>>> import numpy as np
>>> np.set_printoptions(precision=1, suppress=True, linewidth=200, floatmode="fixed")
>>> rng = np.random.default_rng(2863)
>>> m1 = rng.normal(size=(34, 9)) + 10 * np.array([0, 0, 2, 2, 2, 2, 1, 2, 2])
>>> m1.round(1) + 0
array([[ 0.7,  0.1, 20.8, 21.1, 20.1, 17.9, 11.0, 18.3, 20.1],
       [-0.5,  1.5, 19.8, 20.9, 20.5, 21.2, 12.0, 22.1, 21.3],
       [ 0.7, -0.4, 19.3, 20.8, 20.5, 21.1,  9.8, 18.8, 19.4],
       [ 0.5, -0.4, 19.3, 18.6, 20.7, 17.9,  8.4, 20.0, 20.0],
       [ 0.5, -1.4, 17.3, 18.4, 20.1, 18.9,  8.3, 20.3, 18.4],
       [ 1.1, -1.9, 19.0, 20.1, 18.5, 20.5, 10.0, 21.0, 21.0],
       [ 1.9, -1.3, 19.5, 20.3, 21.6, 18.6, 10.7, 19.4, 19.0],
       [-1.4,  1.2, 20.3, 19.6, 20.7, 21.0,  9.1, 20.4, 20.2],
       [ 1.0, -0.4, 20.1, 20.3, 20.3, 17.7, 10.9, 18.8, 21.1],
       [ 0.3,  0.5, 18.1, 19.3, 20.3, 20.5,  8.5, 19.3, 19.7],
       [ 1.8, -2.2, 19.8, 21.8, 19.2, 20.9,  9.2, 19.6, 20.6],
       [ 0.3,  0.2, 19.5, 19.8, 20.7, 18.7,  8.6, 19.5, 21.6],
       [ 0.8, -0.7, 21.4, 20.6, 20.6, 19.6, 11.5, 19.0, 20.6],
       [ 0.4, -0.1, 20.2, 20.3, 21.2, 19.1, 10.3, 21.3, 19.3],
       [-0.9, -1.6, 21.4, 20.5, 20.8, 20.1,  9.1, 20.4, 18.2],
       [-0.4, -2.3, 19.9, 20.3, 21.5, 18.2,  8.3, 19.6, 21.5],
       [ 1.2, -0.9, 18.9, 20.1, 20.2, 19.8, 10.0, 20.9, 20.3],
       [ 0.6, -0.9, 19.4, 20.7, 19.6, 19.9,  9.5, 19.8, 21.0],
       [-0.9,  0.1, 19.8, 19.1, 20.5, 20.4,  9.7, 19.0, 22.2],
       [-1.0, -0.8, 21.4, 20.8, 20.2, 20.4,  8.2, 20.0, 21.1],
       [ 1.6,  0.3, 20.3, 21.7, 19.4, 21.5, 11.3, 18.6, 20.6],
       [ 1.3,  0.1, 21.1, 18.2, 18.0, 18.7, 10.8, 20.7, 21.5],
       [ 0.8, -0.5, 18.9, 18.9, 20.5, 21.8, 10.9, 19.9, 19.4],
       [ 0.6,  1.7, 19.5, 21.6, 19.0, 21.7, 11.4, 20.4, 19.3],
       [ 0.0,  1.3, 18.8, 19.4, 18.5, 21.2,  8.8, 18.9, 19.0],
       [ 0.6, -0.1, 18.7, 19.9, 19.5, 20.2, 10.5, 21.2, 19.0],
       [-0.3,  0.2, 18.0, 21.8, 19.7, 18.0,  8.4, 20.0, 21.6],
       [ 0.2,  3.0, 20.5, 20.1, 19.5, 21.3, 10.4, 19.8, 19.2],
       [ 0.0,  0.7, 21.2, 20.3, 19.9, 20.3,  8.9, 19.5, 18.7],
       [ 0.6, -1.0, 19.2, 20.0, 21.6, 21.4, 10.7, 19.1, 20.1],
       [ 0.2, -0.5, 18.0, 20.7, 20.0, 22.4, 11.3, 20.7, 20.6],
       [-0.8,  0.4, 19.3, 19.9, 19.9, 21.1,  9.9, 19.3, 20.6],
       [-0.5, -0.5, 20.3, 18.8, 20.3, 19.3,  9.9, 21.2, 20.3],
       [ 1.2,  0.7, 19.1, 20.7, 19.8, 19.6,  9.7, 20.4, 20.6]])
>>> Xs = m1 - m1.mean(axis=0)
>>> Uu, sigma, Vh = np.linalg.svd(Xs, full_matrices=False)
>>> np.round((sigma ** 2).sum() ** 2 / (sigma ** 4).sum(), 1)
np.float64(6.8)
>>> np.round(Xs.mean(axis=0), 1) + 0
array([0.0, 0.0, 0.0, 0.0, 0.0, 0.0, 0.0, 0.0, 0.0])
>>> np.abs(Uu[:, 0]).argmax()
np.int64(15)
>>> np.round(sigma ** 2 / (sigma ** 2).sum(), 1) + 0
array([0.3, 0.2, 0.1, 0.1, 0.1, 0.1, 0.1, 0.1, 0.0])
>>> np.round(Vh[0] * np.sign(Vh[0, np.abs(Vh[0]).argmax()]), 1) + 0
array([ 0.0,  0.5,  0.0,  0.2, -0.2,  0.7,  0.4,  0.1, -0.1])
>>> (np.sign(Uu[:, 0]) == np.sign(Uu[0, 0])).astype(int)
array([1, 0, 0, 1, 1, 1, 1, 0, 1, 1, 1, 1, 1, 1, 1, 1, 1, 1, 1, 1, 0, 1, 0, 0, 0, 0, 1, 0, 0, 0, 0, 0, 1, 0])
>>> np.abs(Vh[0]).argmax()
np.int64(5)
>>> sigma
array([8.8, 7.0, 6.5, 5.8, 5.7, 5.4, 4.5, 4.4, 2.2])
>>> np.searchsorted(np.cumsum(sigma ** 2) / (sigma ** 2).sum(), 0.9) + 1
np.int64(7)
